$ ipython --no-banner

In [1]: import numpy as np

In [2]: np.set_printoptions(precision=2, suppress=True, linewidth=140, legacy="1.25")

In [3]: sigma = 10 * 0.5 ** np.arange(4)

In [4]: rng = np.random.default_rng(765)

In [5]: arr = rng.normal(size=(13, 4)) * rng.permutation(sigma)

In [6]: arr
Out[6]: 
array([[-2.54,  7.8 ,  9.77,  0.32],
       [ 3.51,  4.09,  4.14, -0.73],
       [-0.49, -5.96, -2.96,  0.36],
       [-3.76, -0.85,  7.55,  0.97],
       [ 1.3 , -2.02, -7.09, -0.44],
       [ 1.78, -3.43, -2.94, -1.5 ],
       [ 2.2 ,  3.56, -8.37,  0.89],
       [-3.64,  4.87,  1.53, -0.92],
       [ 4.34, -0.68,  0.3 , -0.42],
       [-2.9 , -1.26,  7.6 , -0.88],
       [-0.16, -0.2 ,  6.79,  0.78],
       [-2.23, -0.56, 10.58,  0.6 ],
       [ 0.6 ,  1.32, -4.28,  1.49]])

In [7]: Ac = arr - arr.mean(axis=0)

In [8]: evecs = np.linalg.svd(Ac)[2][:3]

In [9]: Y = Ac - Ac @ evecs.T @ evecs

In [10]: Y.std(axis=0)
Out[10]: array([0.07, 0.02, 0.02, 0.85])

In [11]: np.round(np.cov(Ac @ evecs.T, rowvar=False), 2) + 0
Out[11]: 
array([[45.91,  0.  ,  0.  ],
       [ 0.  , 12.75,  0.  ],
       [ 0.  ,  0.  ,  4.69]])

In [12]: np.diag(evecs.T @ evecs)
Out[12]: array([0.99, 1.  , 1.  , 0.01])

In [13]: round(float(np.linalg.norm(Y) / np.linalg.norm(Ac)), 2)
Out[13]: 0.11

In [14]: hat = arr @ np.linalg.solve(arr.T @ arr, arr.T)

In [15]: round(float(np.trace(hat)), 2)
Out[15]: 4.0

In [16]: np.linalg.matrix_rank(np.eye(13) - hat)
Out[16]: 9

In [17]: np.diag(hat)
Out[17]: array([0.43, 0.45, 0.25, 0.27, 0.12, 0.28, 0.35, 0.5 , 0.33, 0.26, 0.21, 0.27, 0.28])

In [18]: C2 = np.cov(arr, rowvar=False)

In [19]: np.linalg.eigvalsh(C2)[::-1]
Out[19]: array([45.91, 12.75,  4.69,  0.79])

In [20]: np.corrcoef(arr.T)
Out[20]: 
array([[ 1.  , -0.12, -0.57, -0.17],
       [-0.12,  1.  ,  0.25,  0.1 ],
       [-0.57,  0.25,  1.  ,  0.04],
       [-0.17,  0.1 ,  0.04,  1.  ]])

In [21]: C2
Out[21]: 
array([[  7.37,  -1.18, -10.03,  -0.41],
       [ -1.18,  13.9 ,   6.02,   0.33],
       [-10.03,   6.02,  42.05,   0.22],
       [ -0.41,   0.33,   0.22,   0.83]])

In [22]: E = np.load("m.npy")

In [23]: E
Out[23]: 
array([[-28.17, -26.53, -10.44,  15.67],
       [-27.84, -25.71,  -8.93,  15.79],
       [-13.59, -24.34, -17.52,   5.13],
       [-29.89, -24.58,  -9.75,  16.89],
       [-27.9 , -26.81,  -8.71,  15.5 ],
       [-15.41, -23.14, -16.26,   6.41],
       [-14.  , -23.42, -16.38,   5.33],
       [-13.75, -23.06, -16.75,   5.19],
       [-27.11, -27.16,  -9.56,  14.94],
       [-26.84, -27.62, -10.45,  15.57],
       [-12.4 , -23.44, -15.86,   7.89],
       [-13.32, -24.83, -16.81,   4.81],
       [-12.58, -22.92, -15.55,   7.19],
       [-28.73, -25.5 , -10.93,  15.23],
       [-27.74, -25.4 ,  -7.99,  17.42],
       [-12.96, -23.43, -16.49,   5.14],
       [-27.46, -28.43,  -9.14,  15.09],
       [-28.49, -25.66,  -9.71,  15.55]])

In [24]: idx = E[:, 2] > np.median(E[:, 2])

In [25]: f = E[idx].mean(axis=0) - E[~idx].mean(axis=0)

In [26]: round((((E - E.mean(axis=0)) @ f > 0) == idx).mean(), 2)
Out[26]: 0.94

In [27]: idx.astype(int)
Out[27]: array([1, 1, 0, 1, 1, 0, 0, 0, 1, 1, 0, 0, 0, 0, 1, 0, 1, 1])

In [28]: f
Out[28]: array([-12.74,  -2.65,   6.43,   8.9 ])

In [29]: np.argsort(-np.abs(f).round(6), kind="stable")
Out[29]: array([0, 3, 2, 1])

In [30]: dist = np.linalg.norm(E[:, None] - E[None], axis=-1)

In [31]: (dist + 1e9 * np.eye(18)).round(6).argmin(axis=1)
Out[31]: array([17, 17, 11, 17,  1,  6,  7,  6,  9,  8, 12,  2, 10, 17,  1,  7,  8,  1])

In [32]: dist.mean(axis=1).argmax()
Out[32]: 11

In [33]: np.linalg.matrix_rank(dist ** 2)
Out[33]: 6

In [34]: f = np.array([2, 0, 2])

In [35]: np.convolve(E[1], f)
Out[35]: array([-55.68, -51.42, -73.54, -19.84, -17.86,  31.58])

In [36]: np.polyval(f, E[1])
Out[36]: array([1552.13, 1324.01,  161.49,  500.65])

In [37]: np.correlate(E[1], E[15], "full")
Out[37]: array([-143.1 ,  326.93, 1030.35, 1191.61,  282.05, -254.23, -204.64])

In [38]: cent = E[[5, 9]].astype(float)

In [39]: for _ in range(7):
    ...:     idx = np.linalg.norm(E[:, None] - cent, axis=-1).argmin(axis=1)
    ...:     cent = np.array([E[idx == j].mean(axis=0) for j in range(2)])
    ...: 

In [40]: idx
Out[40]: array([1, 1, 0, 1, 1, 0, 0, 0, 1, 1, 0, 0, 0, 1, 1, 0, 1, 1])

In [41]: cent[1] - cent[0]
Out[41]: array([-14.52,  -2.77,   6.89,   9.88])

In [42]: J = np.loadtxt("out9.csv", delimiter=",")

In [43]: J
Out[43]: 
array([[-0.86, -0.37,  0.32,  0.14],
       [-0.83, -0.44,  0.22,  0.04],
       [ 0.91,  0.41, -0.21,  0.06],
       [ 0.71,  0.22, -0.3 , -0.05],
       [ 0.31,  0.36,  0.07, -0.01],
       [ 0.47,  0.23, -0.12, -0.01],
       [ 0.89,  0.26, -0.1 ,  0.  ],
       [-0.14, -0.02,  0.05, -0.11],
       [-0.21, -0.24,  0.12,  0.06],
       [-0.64, -0.32,  0.01,  0.05],
       [ 0.78,  0.39, -0.24,  0.14],
       [ 0.47,  0.28, -0.21,  0.1 ],
       [-0.41, -0.28,  0.1 ,  0.05],
       [ 0.91,  0.47, -0.16, -0.07],
       [-0.87, -0.45,  0.32, -0.01],
       [ 0.46,  0.33, -0.2 , -0.07],
       [-0.47, -0.31,  0.09, -0.11],
       [ 0.43,  0.24, -0.14, -0.01],
       [ 0.31,  0.01, -0.11,  0.  ],
       [-0.48, -0.34,  0.08, -0.03]])

In [44]: idx = J[:, 2] > np.median(J[:, 2])

In [45]: f = J[idx].mean(axis=0) - J[~idx].mean(axis=0)

In [46]: ((J - J.mean(axis=0)) @ f > 0).astype(int)
Out[46]: array([1, 1, 0, 0, 0, 0, 0, 1, 1, 1, 0, 0, 1, 0, 1, 0, 1, 0, 0, 1])

In [47]: f.round(2) + 0
Out[47]: array([-1.09, -0.52,  0.32,  0.  ])

In [48]: np.argsort(-np.abs(f).round(6), kind="stable")
Out[48]: array([0, 1, 2, 3])

In [49]: cent = J[[17, 3]].astype(float)

In [50]: for _ in range(4):
    ...:     idx = np.linalg.norm(J[:, None] - cent, axis=-1).argmin(axis=1)
    ...:     cent = np.array([J[idx == j].mean(axis=0) for j in range(2)])
    ...: 

In [51]: idx
Out[51]: array([0, 0, 1, 1, 1, 1, 1, 0, 0, 0, 1, 1, 0, 1, 0, 1, 0, 1, 1, 0])

In [52]: np.round(cent[1] - cent[0], 2) + 0
Out[52]: array([ 1.15,  0.6 , -0.3 ,  0.  ])

In [53]: def softmax(z):
    ...:     e = np.exp(z - z.max(axis=-1, keepdims=True))
    ...:     return e / e.sum(axis=-1, keepdims=True)
    ...: 

In [54]: np.round(softmax(10 * J[12]), 2) + 0
Out[54]: array([0.  , 0.01, 0.61, 0.37])

In [55]: softmax(J[12] + 3)
Out[55]: array([0.19, 0.21, 0.31, 0.29])

In [56]: softmax(J).sum(axis=1)
Out[56]: array([1., 1., 1., 1., 1., 1., 1., 1., 1., 1., 1., 1., 1., 1., 1., 1., 1., 1., 1., 1.])

In [57]: scores = J @ J.T / np.sqrt(4)

In [58]: softmax(scores)[12] @ J
Out[58]: array([-0.03, -0.04,  0.01,  0.01])

In [59]: q, R = np.linalg.qr(J)

In [60]: np.trace(q @ q.T)
Out[60]: 4.0

In [61]: q.shape, R.shape
Out[61]: ((20, 4), (4, 4))

In [62]: np.abs(np.diag(R))
Out[62]: array([2.81, 0.42, 0.35, 0.32])

In [63]: hat = J @ np.linalg.solve(J.T @ J, J.T)

In [64]: hat @ J[:, 2]
Out[64]: 
array([ 0.32,  0.22, -0.21, -0.3 ,  0.07, -0.12, -0.1 ,  0.05,  0.12,  0.01, -0.24, -0.21,  0.1 , -0.16,  0.32, -0.2 ,  0.09, -0.14, -0.11,
        0.08])

In [65]: np.allclose(hat @ hat, hat)
Out[65]: True

In [66]: mat = np.array([[-1, 0, 1, 2],
    ...:     [3, 4, 5, 6],
    ...:     [7, 8, 9, 10],
    ...:     [11, 12, 13, 14],
    ...:     [15, 16, 17, 18]])

In [67]: rank = np.linalg.matrix_rank(mat)

In [68]: rank
Out[68]: 2

In [69]: N = np.linalg.svd(mat)[2][rank:].T

In [70]: [int(np.linalg.matrix_rank(np.delete(mat, i, axis=0))) for i in range(5)]
Out[70]: [2, 2, 2, 2, 2]

In [71]: np.round(mat @ N, 2) + 0
Out[71]: 
array([[0., 0.],
       [0., 0.],
       [0., 0.],
       [0., 0.],
       [0., 0.]])

In [72]: N @ N.T
Out[72]: 
array([[ 0.3, -0.4, -0.1,  0.2],
       [-0.4,  0.7, -0.2, -0.1],
       [-0.1, -0.2,  0.7, -0.4],
       [ 0.2, -0.1, -0.4,  0.3]])

In [73]: np.allclose(mat @ N, 0)
Out[73]: True

In [74]: M = np.load("arr.npy")

In [75]: M
Out[75]: 
array([[0., 1., 3.],
       [1., 0., 3.],
       [3., 3., 8.]])

In [76]: # symmetric

In [77]: Y = np.linalg.inv(M)

In [78]: np.round(np.linalg.cond(M), 2)
Out[78]: 10.0

In [79]: np.allclose(Y, M.T)
Out[79]: False

In [80]: round(float(np.linalg.det(M) * np.linalg.det(Y)), 2)
Out[80]: 1.0

In [81]: (np.abs(Y) > 1e-9).astype(int)
Out[81]: 
array([[1, 1, 1],
       [1, 1, 1],
       [1, 1, 1]])

In [82]: np.round(M @ Y, 2) + 0
Out[82]: 
array([[1., 0., 0.],
       [0., 1., 0.],
       [0., 0., 1.]])

In [83]: idx = rng.permutation(4)

In [84]: Y = arr[:, idx] * rng.choice([-1, 1], 4)

In [85]: Y
Out[85]: 
array([[ 2.54,  9.77,  7.8 ,  0.32],
       [-3.51,  4.14,  4.09, -0.73],
       [ 0.49, -2.96, -5.96,  0.36],
       [ 3.76,  7.55, -0.85,  0.97],
       [-1.3 , -7.09, -2.02, -0.44],
       [-1.78, -2.94, -3.43, -1.5 ],
       [-2.2 , -8.37,  3.56,  0.89],
       [ 3.64,  1.53,  4.87, -0.92],
       [-4.34,  0.3 , -0.68, -0.42],
       [ 2.9 ,  7.6 , -1.26, -0.88],
       [ 0.16,  6.79, -0.2 ,  0.78],
       [ 2.23, 10.58, -0.56,  0.6 ],
       [-0.6 , -4.28,  1.32,  1.49]])

In [86]: Uu, _, Vt = np.linalg.svd(arr.T @ Y)

In [87]: np.round(np.linalg.lstsq(arr, Y)[0], 2) + 0
Out[87]: 
array([[-1.,  0.,  0.,  0.],
       [ 0.,  0.,  1.,  0.],
       [ 0.,  1.,  0.,  0.],
       [ 0.,  0.,  0.,  1.]])

In [88]: np.round(Uu @ Vt, 2) + 0
Out[88]: 
array([[-1.,  0.,  0.,  0.],
       [ 0.,  0.,  1.,  0.],
       [ 0.,  1.,  0.,  0.],
       [ 0.,  0.,  0.,  1.]])

In [89]: vals, evecs = np.linalg.eigh(M)

In [90]: x0 = np.array([-1, 2, -1])

In [91]: evecs * np.abs(vals) @ evecs.T
Out[91]: 
array([[1.82, 0.82, 2.45],
       [0.82, 1.82, 2.45],
       [2.45, 2.45, 8.36]])

In [92]: np.abs(M).sum(axis=1).max(), np.abs(vals).max()
Out[92]: (14.0, 10.0)

In [93]: W0 = np.load("dump.npy")

In [94]: W0
Out[94]: 
array([[ 0,  2,  0],
       [-2,  0,  3],
       [ 0, -3,  0]])

In [95]: np.trace(W0)
Out[95]: 0

In [96]: (W0 - W0.T) / 2
Out[96]: 
array([[ 0.,  2.,  0.],
       [-2.,  0.,  3.],
       [ 0., -3.,  0.]])

In [97]: np.sort(np.abs(np.linalg.eigvals(W0)))
Out[97]: array([0.  , 3.61, 3.61])

In [98]: np.round(np.abs(np.linalg.eigvals(W0)).max(), 2)
Out[98]: 3.61

In [99]: np.linalg.matrix_power(W0, 2)
Out[99]: 
array([[ -4,   0,   6],
       [  0, -13,   0],
       [  6,   0,  -9]])

In [100]: A = np.array([[-0.1, 0.1, 0.0, 0.2, -0.5],
     ...:     [-0.9, 0.1, -2.4, 1.2, -0.6],
     ...:     [-0.2, 1.3, -0.9, 0.2, 0.9]])

In [101]: A
Out[101]: 
array([[-0.1,  0.1,  0. ,  0.2, -0.5],
       [-0.9,  0.1, -2.4,  1.2, -0.6],
       [-0.2,  1.3, -0.9,  0.2,  0.9]])

In [102]: softmax(A[0] + 2)
Out[102]: array([0.19, 0.23, 0.21, 0.25, 0.13])

In [103]: softmax(A[0])
Out[103]: array([0.19, 0.23, 0.21, 0.25, 0.13])

In [104]: np.round(softmax(10 * A[0]), 2) + 0
Out[104]: array([0.03, 0.24, 0.09, 0.64, 0.  ])

In [105]: scores = A @ A.T / np.sqrt(5)

In [106]: softmax(scores)[0] @ A
Out[106]: array([-0.44,  0.42, -1.19,  0.6 , -0.17])

In [107]: softmax(scores).round(6).argmax(axis=1)
Out[107]: array([1, 1, 2])

In [108]: softmax(scores)
Out[108]: 
array([[0.34, 0.4 , 0.26],
       [0.03, 0.91, 0.06],
       [0.11, 0.33, 0.56]])

In [109]: th = np.deg2rad(135)

In [110]: data = np.eye(3)

In [111]: data[np.ix_([1, 0], [1, 0])] = [[np.cos(th), -np.sin(th)], [np.sin(th), np.cos(th)]]

In [112]: data
Out[112]: 
array([[-0.71,  0.71,  0.  ],
       [-0.71, -0.71,  0.  ],
       [ 0.  ,  0.  ,  1.  ]])

In [113]: # columns are unit length and at right angles

In [114]: x0 = np.array([2, 2, 0])

In [115]: 3 - np.linalg.matrix_rank(data - np.eye(3), tol=1e-8)
Out[115]: 1

In [116]: round(float(np.linalg.det(data)), 2)
Out[116]: 1.0

In [117]: np.abs(np.linalg.eigvals(data))
Out[117]: array([1., 1., 1.])

In [118]: np.linalg.inv(data)
Out[118]: 
array([[-0.71, -0.71, -0.  ],
       [ 0.71, -0.71,  0.  ],
       [ 0.  ,  0.  ,  1.  ]])
